>>> import numpy as np
>>> np.set_printoptions(precision=2, suppress=True, linewidth=120)
>>> F = np.load("data.npy")
>>> print(F)
[[  4.21   1.96 -10.28  -1.8    7.04]
 [  6.72   2.82  -9.65  -4.     5.36]
 [  6.06   2.81  -8.26  -4.27   6.7 ]
 [  6.18   1.48  -7.74  -2.93   8.95]
 [  6.08   2.45  -8.62  -1.91   5.54]
 [  5.94   1.64  -8.9   -2.67   9.13]
 [  5.72   2.67  -8.83  -2.5    4.58]
 [  5.48   4.23  -8.33  -3.11   8.04]
 [  5.92   0.08  -8.58  -4.55   5.48]
 [  6.82   4.12  -9.3   -2.63   7.03]
 [  6.88   1.83  -8.16  -5.18   6.77]
 [  4.59   2.1   -8.19  -2.93   7.61]]
>>> d = np.linalg.norm(F[:, None] - F[None], axis=-1)
>>> print(d[8].round(6).argsort(kind="stable")[:4])
[ 8 10  2  1]
>>> print((d + 1e9 * np.eye(12)).round(6).argmin(axis=1))
[11  2 10  5  6  3  4  9 10  7  2  3]
>>> print(d[:5, :5])
[[0.   3.89 3.8  3.94 2.96]
 [3.89 0.   2.06 4.45 2.45]
 [3.8  2.06 0.   2.99 2.68]
 [3.94 4.45 2.99 0.   3.79]
 [2.96 2.45 2.68 3.79 0.  ]]
>>> print(np.linalg.norm(F - F.mean(axis=0), axis=1))
[2.71 2.15 1.27 2.51 1.86 2.45 2.41 2.3  2.98 2.17 2.34 1.64]
>>> print(np.flatnonzero(d[8] < d.mean() / 2))
[8]
>>> print(d[8])
[4.4  3.1  3.02 4.17 3.55 4.4  3.44 5.11 0.   4.87 2.49 3.63]
>>> print(np.linalg.norm(F, axis=1))
[13.42 13.82 13.27 13.75 12.31 14.41 12.04 13.84 12.63 14.36 13.78 12.61]
>>> print(d.shape)
(12, 12)
>>> other = np.c_[F[:, :1] @ np.array([[-1]]), np.array([2, 0, 2, -2, 2, -3, -2, -2, -3, 0, 2, -1])]
>>> print(other)
[[-4.21  2.  ]
 [-6.72  0.  ]
 [-6.06  2.  ]
 [-6.18 -2.  ]
 [-6.08  2.  ]
 [-5.94 -3.  ]
 [-5.72 -2.  ]
 [-5.48 -2.  ]
 [-5.92 -3.  ]
 [-6.82  0.  ]
 [-6.88  2.  ]
 [-4.59 -1.  ]]
>>> print(np.linalg.norm(np.linalg.qr(F)[0].T @ other, axis=0) ** 2 / ((other ** 2).sum(axis=0) + 1e-12))
[1.   0.18]
>>> print(np.linalg.matrix_rank(other))
2
>>> print(np.round(np.linalg.lstsq(F, other[:, 0])[0], 2) + 0)
[-1.  0.  0.  0.  0.]
>>> def softmax(z):
...     e = np.exp(z - z.max(axis=-1, keepdims=True))
...     return e / e.sum(axis=-1, keepdims=True)
... 
>>> print(np.round(softmax(F[5] + -2), 2) + 0)
[0.04 0.   0.   0.   0.96]
>>> print(np.round(softmax(F[5]), 2) + 0)
[0.04 0.   0.   0.   0.96]
>>> S = F @ F.T / np.sqrt(5)
>>> print(softmax(S)[5] @ F)
[ 5.99  1.78 -8.91 -2.67  9.01]
>>> print(softmax(S).round(6).argmax(axis=1))
[5 9 9 5 9 5 9 9 5 9 5 5]
>>> feats = np.loadtxt("test5.csv", delimiter=",")
>>> print(feats)
[[ 0.   -0.42  1.83 -4.63]
 [ 0.   -3.59  1.07 -3.31]
 [ 0.   -4.99 -0.24 -0.27]
 [ 0.    3.75 -1.    3.15]
 [ 0.    3.13  1.64 -3.54]
 [ 0.   -1.8  -1.85  4.29]
 [ 0.    4.12 -0.8   2.71]
 [ 0.    4.9   0.66 -0.77]
 [ 0.    4.99  0.37 -0.05]
 [ 0.   -1.15 -1.88  4.49]
 [ 0.    4.44 -0.58  2.23]
 [ 0.    4.97  0.45 -0.24]
 [ 0.   -1.28  1.72 -4.52]
 [ 0.    1.84  1.84 -4.27]
 [ 0.    3.6  -1.07  3.3 ]
 [ 0.   -2.19  1.54 -4.22]
 [ 0.   -3.3   1.19 -3.56]
 [ 0.    4.8  -0.22  1.39]
 [ 0.   -0.45  1.83 -4.63]
 [ 0.   -4.61 -0.99  1.66]
 [ 0.    3.44 -1.14  3.45]
 [ 0.    2.23  1.8  -4.1 ]]
>>> print(np.round(np.linalg.norm(feats, 2) / np.linalg.norm(feats), 2))
0.77
>>> W = np.array([[4, -5, -2, -1], [-3, -2, 2, -5], [3, 1, -5, 0], [-1, 5, 3, -3]])
>>> c = np.array([-2, -1, -1, 0])
>>> H = np.maximum(feats @ W + c, 0)
>>> print((H > 0).astype(int))
[[1 0 0 1]
 [1 0 0 1]
 [1 1 0 1]
 [0 1 1 0]
 [0 0 0 0]
 [0 1 1 0]
 [0 1 1 0]
 [0 0 1 0]
 [0 0 1 0]
 [0 1 1 0]
 [0 1 1 0]
 [0 0 1 0]
 [1 0 0 1]
 [1 0 0 1]
 [0 1 1 0]
 [1 0 0 1]
 [1 0 0 1]
 [0 0 1 0]
 [1 0 0 1]
 [1 1 0 1]
 [0 1 1 0]
 [1 0 0 1]]
>>> cent = np.array([[-2, 6, -6], [-7, -2, -7], [0, -2, -1], [7, -3, -7]])
>>> print(W @ cent)
[[ 20  41  20]
 [-15  -3  65]
 [-13  26 -20]
 [-54 -13 -11]]
>>> other = feats / np.sqrt((feats ** 2).mean(axis=1, keepdims=True))
>>> print(np.linalg.norm(other, axis=1))
[2. 2. 2. 2. 2. 2. 2. 2. 2. 2. 2. 2. 2. 2. 2. 2. 2. 2. 2. 2. 2. 2.]
